% python3 -q
>>> import numpy as np
>>> np.set_printoptions(suppress=True, linewidth=200)
>>> def rnd(a):
...     return np.round(a, 3) + 0
... 
>>> E = np.loadtxt("run4.csv", delimiter=",")
>>> rnd(E)
array([[ 0.993, -0.051, -0.051, -0.022, -0.051,  0.036,  0.036, -0.022, -0.022,  0.007, -0.036,  0.036],
       [-0.051,  0.645, -0.355, -0.152, -0.355,  0.254,  0.254, -0.152, -0.152,  0.051, -0.254,  0.254],
       [-0.051, -0.355,  0.645, -0.152, -0.355,  0.254,  0.254, -0.152, -0.152,  0.051, -0.254,  0.254],
       [-0.022, -0.152, -0.152,  0.935, -0.152,  0.109,  0.109, -0.065, -0.065,  0.022, -0.109,  0.109],
       [-0.051, -0.355, -0.355, -0.152,  0.645,  0.254,  0.254, -0.152, -0.152,  0.051, -0.254,  0.254],
       [ 0.036,  0.254,  0.254,  0.109,  0.254,  0.819, -0.181,  0.109,  0.109, -0.036,  0.181, -0.181],
       [ 0.036,  0.254,  0.254,  0.109,  0.254, -0.181,  0.819,  0.109,  0.109, -0.036,  0.181, -0.181],
       [-0.022, -0.152, -0.152, -0.065, -0.152,  0.109,  0.109,  0.935, -0.065,  0.022, -0.109,  0.109],
       [-0.022, -0.152, -0.152, -0.065, -0.152,  0.109,  0.109, -0.065,  0.935,  0.022, -0.109,  0.109],
       [ 0.007,  0.051,  0.051,  0.022,  0.051, -0.036, -0.036,  0.022,  0.022,  0.993,  0.036, -0.036],
       [-0.036, -0.254, -0.254, -0.109, -0.254,  0.181,  0.181, -0.109, -0.109,  0.036,  0.819,  0.181],
       [ 0.036,  0.254,  0.254,  0.109,  0.254, -0.181, -0.181,  0.109,  0.109, -0.036,  0.181,  0.819]])
>>> print(rnd(np.linalg.svd(E, compute_uv=False)))
[1. 1. 1. 1. 1. 1. 1. 1. 1. 1. 1. 1.]
>>> rnd(E @ E.T)
array([[1., 0., 0., 0., 0., 0., 0., 0., 0., 0., 0., 0.],
       [0., 1., 0., 0., 0., 0., 0., 0., 0., 0., 0., 0.],
       [0., 0., 1., 0., 0., 0., 0., 0., 0., 0., 0., 0.],
       [0., 0., 0., 1., 0., 0., 0., 0., 0., 0., 0., 0.],
       [0., 0., 0., 0., 1., 0., 0., 0., 0., 0., 0., 0.],
       [0., 0., 0., 0., 0., 1., 0., 0., 0., 0., 0., 0.],
       [0., 0., 0., 0., 0., 0., 1., 0., 0., 0., 0., 0.],
       [0., 0., 0., 0., 0., 0., 0., 1., 0., 0., 0., 0.],
       [0., 0., 0., 0., 0., 0., 0., 0., 1., 0., 0., 0.],
       [0., 0., 0., 0., 0., 0., 0., 0., 0., 1., 0., 0.],
       [0., 0., 0., 0., 0., 0., 0., 0., 0., 0., 1., 0.],
       [0., 0., 0., 0., 0., 0., 0., 0., 0., 0., 0., 1.]])
>>> rnd(E[:, 0] @ E[:, 6])
np.float64(0.0)
>>> w1 = np.array([[3, 0, 1, 0, 0, 3],
...     [3, 1, 0, 0, 2, 2],
...     [2, 2, 0, 1, 2, 2],
...     [2, 0, 0, 1, 2, 0],
...     [0, 1, 0, 3, 3, 1],
...     [2, 0, 2, 1, 3, 3],
...     [2, 0, 0, 3, 3, 0],
...     [2, 2, 0, 3, 1, 2],
...     [1, 3, 2, 0, 1, 3],
...     [0, 3, 1, 0, 1, 0],
...     [0, 0, 0, 0, 0, 3],
...     [2, 2, 2, 2, 0, 3]])
>>> b = np.array([-2, 0, 1, -2, 2, 2])
>>> hid = np.maximum(E @ w1 + b, 0)
>>> rnd((hid > 0).mean(axis=0))
array([0.333, 0.583, 1.   , 0.333, 1.   , 1.   ])
>>> (hid > 0).astype(int)
array([[1, 0, 1, 0, 1, 1],
       [0, 0, 1, 0, 1, 1],
       [0, 1, 1, 0, 1, 1],
       [0, 0, 1, 0, 1, 1],
       [0, 0, 1, 1, 1, 1],
       [1, 1, 1, 0, 1, 1],
       [1, 1, 1, 1, 1, 1],
       [0, 1, 1, 1, 1, 1],
       [0, 1, 1, 0, 1, 1],
       [0, 1, 1, 0, 1, 1],
       [0, 0, 1, 0, 1, 1],
       [1, 1, 1, 1, 1, 1]])
>>> W2 = np.array([[2, 2, 3], [1, 2, 2], [0, 2, 3], [2, 3, 3], [3, 3, 0], [0, 1, 3]])
>>> print((hid @ W2).round(6).argmax(axis=1))
[2 1 1 1 1 1 1 2 2 1 2 2]
>>> vals, vecs = np.linalg.eigh(E)
>>> vec = np.array([-1, -3, 3, -2, 2, 3, -1, -2, 2, 3, 1, 2])
>>> rnd(vec @ E @ vec / (vec @ vec)), rnd(vals[0]), rnd(vals[-1])
(np.float64(0.985), np.float64(-1.0), np.float64(1.0))
>>> vec = np.array([-2, -2, -1, -1, -1, 3, -1, 1, 1, 0, 2, 2])
>>> [p for p in range(1, 25) if np.allclose(np.linalg.matrix_power(E, p), np.eye(12))]
[2, 4, 6, 8, 10, 12, 14, 16, 18, 20, 22, 24]
>>> print(12 - np.linalg.matrix_rank(E - np.eye(12), tol=1e-8))
11
>>> rnd(E.T @ (E @ vec))
array([-2., -2., -1., -1., -1.,  3., -1.,  1.,  1.,  0.,  2.,  2.])
>>> rnd(np.sort(np.abs(np.degrees(np.angle(np.linalg.eigvals(E))))))
array([  0.,   0.,   0.,   0.,   0.,   0.,   0.,   0.,   0.,   0.,   0., 180.])
>>> rnd(np.linalg.det(E))
np.float64(-1.0)
>>> mat = np.loadtxt("case11.csv", delimiter=",")
>>> mat
array([[-1.,  0.,  0.,  0.,  0.,  0.,  0.,  0.,  0.,  0.,  0.,  0.],
       [ 0., -3.,  0.,  0.,  0.,  0.,  0.,  0.,  0.,  0.,  0.,  0.],
       [ 0.,  0.,  2.,  0.,  0.,  0.,  0.,  0.,  0.,  0.,  0.,  0.],
       [ 0.,  0.,  0.,  3.,  0.,  0.,  0.,  0.,  0.,  0.,  0.,  0.],
       [ 0.,  0.,  0.,  0.,  2.,  0.,  0.,  0.,  0.,  0.,  0.,  0.],
       [ 0.,  0.,  0.,  0.,  0., -2.,  0.,  0.,  0.,  0.,  0.,  0.],
       [ 0.,  0.,  0.,  0.,  0.,  0.,  1.,  0.,  0.,  0.,  0.,  0.],
       [ 0.,  0.,  0.,  0.,  0.,  0.,  0.,  3.,  0.,  0.,  0.,  0.],
       [ 0.,  0.,  0.,  0.,  0.,  0.,  0.,  0., -2.,  0.,  0.,  0.],
       [ 0.,  0.,  0.,  0.,  0.,  0.,  0.,  0.,  0., -3.,  0.,  0.],
       [ 0.,  0.,  0.,  0.,  0.,  0.,  0.,  0.,  0.,  0.,  0.,  0.],
       [ 0.,  0.,  0.,  0.,  0.,  0.,  0.,  0.,  0.,  0.,  0.,  0.]])
>>> print(np.linalg.lstsq(mat[:-1].T, mat[-1])[2])
10
>>> np.allclose(mat[:-1].T @ np.linalg.lstsq(mat[:-1].T, mat[-1])[0], mat[-1])
True
>>> np.unique(mat.round(6), axis=0).shape
(11, 12)
>>> rnd(mat @ np.linalg.pinv(mat) @ mat)
array([[-1.,  0.,  0.,  0.,  0.,  0.,  0.,  0.,  0.,  0.,  0.,  0.],
       [ 0., -3.,  0.,  0.,  0.,  0.,  0.,  0.,  0.,  0.,  0.,  0.],
       [ 0.,  0.,  2.,  0.,  0.,  0.,  0.,  0.,  0.,  0.,  0.,  0.],
       [ 0.,  0.,  0.,  3.,  0.,  0.,  0.,  0.,  0.,  0.,  0.,  0.],
       [ 0.,  0.,  0.,  0.,  2.,  0.,  0.,  0.,  0.,  0.,  0.,  0.],
       [ 0.,  0.,  0.,  0.,  0., -2.,  0.,  0.,  0.,  0.,  0.,  0.],
       [ 0.,  0.,  0.,  0.,  0.,  0.,  1.,  0.,  0.,  0.,  0.,  0.],
       [ 0.,  0.,  0.,  0.,  0.,  0.,  0.,  3.,  0.,  0.,  0.,  0.],
       [ 0.,  0.,  0.,  0.,  0.,  0.,  0.,  0., -2.,  0.,  0.,  0.],
       [ 0.,  0.,  0.,  0.,  0.,  0.,  0.,  0.,  0., -3.,  0.,  0.],
       [ 0.,  0.,  0.,  0.,  0.,  0.,  0.,  0.,  0.,  0.,  0.,  0.],
       [ 0.,  0.,  0.,  0.,  0.,  0.,  0.,  0.,  0.,  0.,  0.,  0.]])
>>> vec = np.array([1, 1, 1, 0, 1, 1, 0, 1, 3, 1, 2, 1])
>>> h = np.maximum(mat @ vec, 0)
>>> print(np.flatnonzero(h > 1e-9))
[2 4 7]
>>> [round(float(np.linalg.det(mat[:i, :i])), 2) + 0 for i in range(1, 13)]
[-1.0, 3.0, 6.0, 18.0, 36.0, -72.0, -72.0, -216.0, 432.0, -1296.0, 0.0, 0.0]
>>> vals, vecs = np.linalg.eigh(mat)
>>> vec = np.array([0, 1, 0, 2, -1, -1, -1, -1, -2, -1, -2, 0])
>>> vecs * np.maximum(vals, 0) @ vecs.T
array([[0., 0., 0., 0., 0., 0., 0., 0., 0., 0., 0., 0.],
       [0., 0., 0., 0., 0., 0., 0., 0., 0., 0., 0., 0.],
       [0., 0., 2., 0., 0., 0., 0., 0., 0., 0., 0., 0.],
       [0., 0., 0., 3., 0., 0., 0., 0., 0., 0., 0., 0.],
       [0., 0., 0., 0., 2., 0., 0., 0., 0., 0., 0., 0.],
       [0., 0., 0., 0., 0., 0., 0., 0., 0., 0., 0., 0.],
       [0., 0., 0., 0., 0., 0., 1., 0., 0., 0., 0., 0.],
       [0., 0., 0., 0., 0., 0., 0., 3., 0., 0., 0., 0.],
       [0., 0., 0., 0., 0., 0., 0., 0., 0., 0., 0., 0.],
       [0., 0., 0., 0., 0., 0., 0., 0., 0., 0., 0., 0.],
       [0., 0., 0., 0., 0., 0., 0., 0., 0., 0., 0., 0.],
       [0., 0., 0., 0., 0., 0., 0., 0., 0., 0., 0., 0.]])
>>> vecs * np.abs(vals) @ vecs.T
array([[1., 0., 0., 0., 0., 0., 0., 0., 0., 0., 0., 0.],
       [0., 3., 0., 0., 0., 0., 0., 0., 0., 0., 0., 0.],
       [0., 0., 2., 0., 0., 0., 0., 0., 0., 0., 0., 0.],
       [0., 0., 0., 3., 0., 0., 0., 0., 0., 0., 0., 0.],
       [0., 0., 0., 0., 2., 0., 0., 0., 0., 0., 0., 0.],
       [0., 0., 0., 0., 0., 2., 0., 0., 0., 0., 0., 0.],
       [0., 0., 0., 0., 0., 0., 1., 0., 0., 0., 0., 0.],
       [0., 0., 0., 0., 0., 0., 0., 3., 0., 0., 0., 0.],
       [0., 0., 0., 0., 0., 0., 0., 0., 2., 0., 0., 0.],
       [0., 0., 0., 0., 0., 0., 0., 0., 0., 3., 0., 0.],
       [0., 0., 0., 0., 0., 0., 0., 0., 0., 0., 0., 0.],
       [0., 0., 0., 0., 0., 0., 0., 0., 0., 0., 0., 0.]])
>>> np.abs(mat).sum(axis=1).max(), np.abs(vals).max()
(np.float64(3.0), np.float64(3.0))
>>> rnd(vec @ mat @ vec / (vec @ vec)), vals[0], vals[-1]
(np.float64(0.111), np.float64(-3.0), np.float64(3.0))
>>> Uu, sigma, Vh = np.linalg.svd(mat)
>>> vecs = Vh[:(sigma > 1e-8).sum()]
>>> rng = np.random.default_rng(811)
>>> vec = mat[5] + -1 * mat[0] + rng.integers(2) * np.eye(12)[8]
>>> vec
array([ 1.,  0.,  0.,  0.,  0., -2.,  0.,  0.,  0.,  0.,  0.,  0.])
>>> np.allclose(vecs.T @ vecs @ vec, vec)
True
>>> rnd(np.linalg.norm(vec - vecs.T @ vecs @ vec))
np.float64(0.0)
>>> print(np.linalg.matrix_rank(np.vstack([mat, vec])))
10
>>> np.diag(vecs.T @ vecs)
array([1., 1., 1., 1., 1., 1., 1., 1., 1., 1., 0., 0.])
>>> W0 = np.loadtxt("data.csv", delimiter=",")
>>> print(W0)
[[-3.354  6.234 -7.878 -0.289 -2.383]
 [-5.269  8.105 -7.804 -1.269  0.962]
 [-3.019  5.732 -7.168  0.364 -0.118]
 [ 1.363 -5.935 -1.083  9.315 -6.342]
 [ 0.719 -5.272  1.887 10.047 -5.372]
 [-1.273  1.131 -1.276  0.099  1.71 ]
 [-0.681  2.196 -1.238 -0.29   2.467]
 [ 0.66   1.629  0.926 -0.003  0.247]
 [-4.69   6.873 -5.331  1.11   0.141]
 [ 0.46   2.349 -0.695  0.361  1.29 ]
 [-4.236  5.99  -6.723 -0.688 -0.785]
 [ 0.935 -3.955  0.814  9.315 -6.937]
 [-3.215  4.54  -6.423 -1.514  0.439]
 [-0.511 -4.916  2.747 10.143 -5.66 ]
 [-1.396  1.138 -0.214  0.18   2.901]
 [-1.385 -5.869  2.606 10.192 -8.348]
 [-4.633  6.226 -9.563 -0.272  1.244]
 [ 1.779  1.837  0.187 -1.886  0.417]
 [ 0.587 -4.25   1.522 10.698 -4.518]
 [-5.095  5.365 -7.064 -0.052  1.113]
 [ 0.662 -4.56   0.271 10.423 -6.72 ]
 [ 1.089 -3.885  2.47  10.177 -7.841]
 [ 1.1    1.724  1.842  0.369  2.08 ]
 [-5.736  6.701 -8.408  2.61  -0.312]
 [-0.039 -5.297  3.027  9.906 -8.229]
 [-4.042  5.808 -7.716  0.376 -1.041]
 [-1.159  1.115  0.916 -1.917  0.058]
 [ 3.432 -7.015  4.943 11.04  -7.219]
 [ 0.813  0.733  1.782  0.086 -0.333]
 [-0.472 -5.763  2.258  9.627 -5.668]
 [-5.041  6.66  -7.444 -1.251 -1.553]
 [-2.343  0.051  2.099 -0.022  5.127]
 [-0.571  0.269 -1.617 -1.184  1.528]]
>>> W2 = W0[[16, 20]].astype(float)
>>> for _ in range(6):
...     labels = np.linalg.norm(W0[:, None] - W2, axis=-1).argmin(axis=1)
...     W2 = np.array([W0[labels == j].mean(axis=0) for j in range(2)])
... 
>>> print(labels)
[0 0 0 1 1 0 0 0 0 0 0 1 0 1 0 1 0 0 1 0 1 1 0 0 1 0 0 1 0 1 0 0 0]
>>> np.bincount(labels)
array([22, 11])
>>> np.abs(W2[1] - W2[0]).argmax()
np.int64(3)
>>> cov = np.cov(W0, rowvar=False)
>>> np.argsort(-W0.std(axis=0).round(6), kind="stable")
array([3, 1, 2, 4, 0])
>>> np.median(W0, axis=0)
array([-0.681,  1.138, -0.214,  0.361, -0.312])
>>> rnd(np.corrcoef(W0.T))
array([[ 1.   , -0.799,  0.872,  0.528, -0.431],
       [-0.799,  1.   , -0.868, -0.862,  0.731],
       [ 0.872, -0.868,  1.   ,  0.591, -0.429],
       [ 0.528, -0.862,  0.591,  1.   , -0.902],
       [-0.431,  0.731, -0.429, -0.902,  1.   ]])
>>> np.argwhere(np.triu(np.abs(np.corrcoef(W0.T)) > 0.8, 1))
array([[0, 2],
       [1, 2],
       [1, 3],
       [3, 4]])
>>> rnd(np.polyfit(W0[:, 3], W0[:, 0], 1))
array([ 0.261, -2.187])
>>> rnd(W0.std(axis=0))
array([2.441, 4.726, 4.273, 4.939, 3.747])
>>> rnd(np.linalg.eigvalsh(E).min())
np.float64(-1.0)
>>> np.all(np.linalg.eigvalsh(E) > 0)
np.False_
>>> print([round(float(np.linalg.det(E[:i, :i])), 2) + 0 for i in range(1, 13)])
[0.99, 0.64, 0.28, 0.22, -0.14, -0.32, -0.5, -0.57, -0.63, -0.64, -0.82, -1.0]
>>> Xc = W0 - W0.mean(axis=0)
>>> vecs = np.linalg.svd(Xc)[2][:2]
>>> M2 = Xc - Xc @ vecs.T @ vecs
>>> rnd(np.linalg.norm(M2) / np.linalg.norm(Xc))
np.float64(0.201)
>>> J = np.loadtxt("out19.csv", delimiter=",")
>>> J
array([[ 0.,  0.,  0.,  0.,  0.,  0.,  0.,  0.,  0.,  0.,  0.,  0.,  0.],
       [ 0.,  0.,  0.,  0.,  0.,  0.,  0.,  2.,  0.,  0.,  0.,  0.,  0.],
       [ 0.,  0.,  0.,  1.,  0.,  0.,  0.,  0.,  0.,  0.,  0.,  0.,  0.],
       [ 0.,  0.,  0.,  0.,  0.,  0.,  0.,  0.,  2.,  0.,  0.,  0.,  0.],
       [ 0.,  0.,  0.,  0., -1.,  0.,  0.,  0.,  0.,  0.,  0.,  0.,  0.],
       [ 0.,  0.,  0.,  0.,  0.,  2.,  0.,  0.,  0.,  0.,  0.,  0.,  0.],
       [ 0.,  0.,  0.,  0.,  0.,  0.,  0.,  0.,  0.,  0.,  1.,  0.,  0.],
       [-2.,  0.,  0.,  0.,  0.,  0.,  0.,  0.,  0.,  0.,  0.,  0.,  0.],
       [ 0.,  0.,  0.,  0.,  0.,  0.,  0.,  0.,  0.,  2.,  0.,  0.,  0.],
       [ 0.,  0.,  0.,  0.,  0.,  0.,  0.,  0.,  0.,  0.,  0.,  0.,  0.],
       [ 0.,  0.,  0.,  0.,  0.,  0.,  1.,  0.,  0.,  0.,  0.,  0.,  0.],
       [ 0.,  0.,  0.,  0.,  0.,  0.,  0.,  0.,  0.,  0.,  0.,  0.,  0.],
       [ 0.,  0., -1.,  0.,  0.,  0.,  0.,  0.,  0.,  0.,  0.,  0.,  0.]])
>>> np.flatnonzero(np.linalg.matrix_power((J != 0) + (J.T != 0) + np.eye(13), 13)[5])
array([5])
>>> rnd(np.sort(np.linalg.eigvals(J).real))
array([-1., -1.,  0.,  0.,  0.,  0.,  0.,  0.,  0.,  0.,  0.,  1.,  2.])
>>> np.linalg.matrix_rank(J, rtol=0.1)
np.int64(10)
>>> np.linalg.cond(J) > 100
np.True_
>>> rnd(np.linalg.norm(J, 2) / np.linalg.norm(J))
np.float64(0.4)
>>> labels = rng.permutation(13)
>>> labels
array([10,  0,  4,  1, 12,  9,  2,  5,  6,  3,  8,  7, 11])
>>> M2 = J[labels][:, labels]
>>> print(np.trace(M2))
1.0
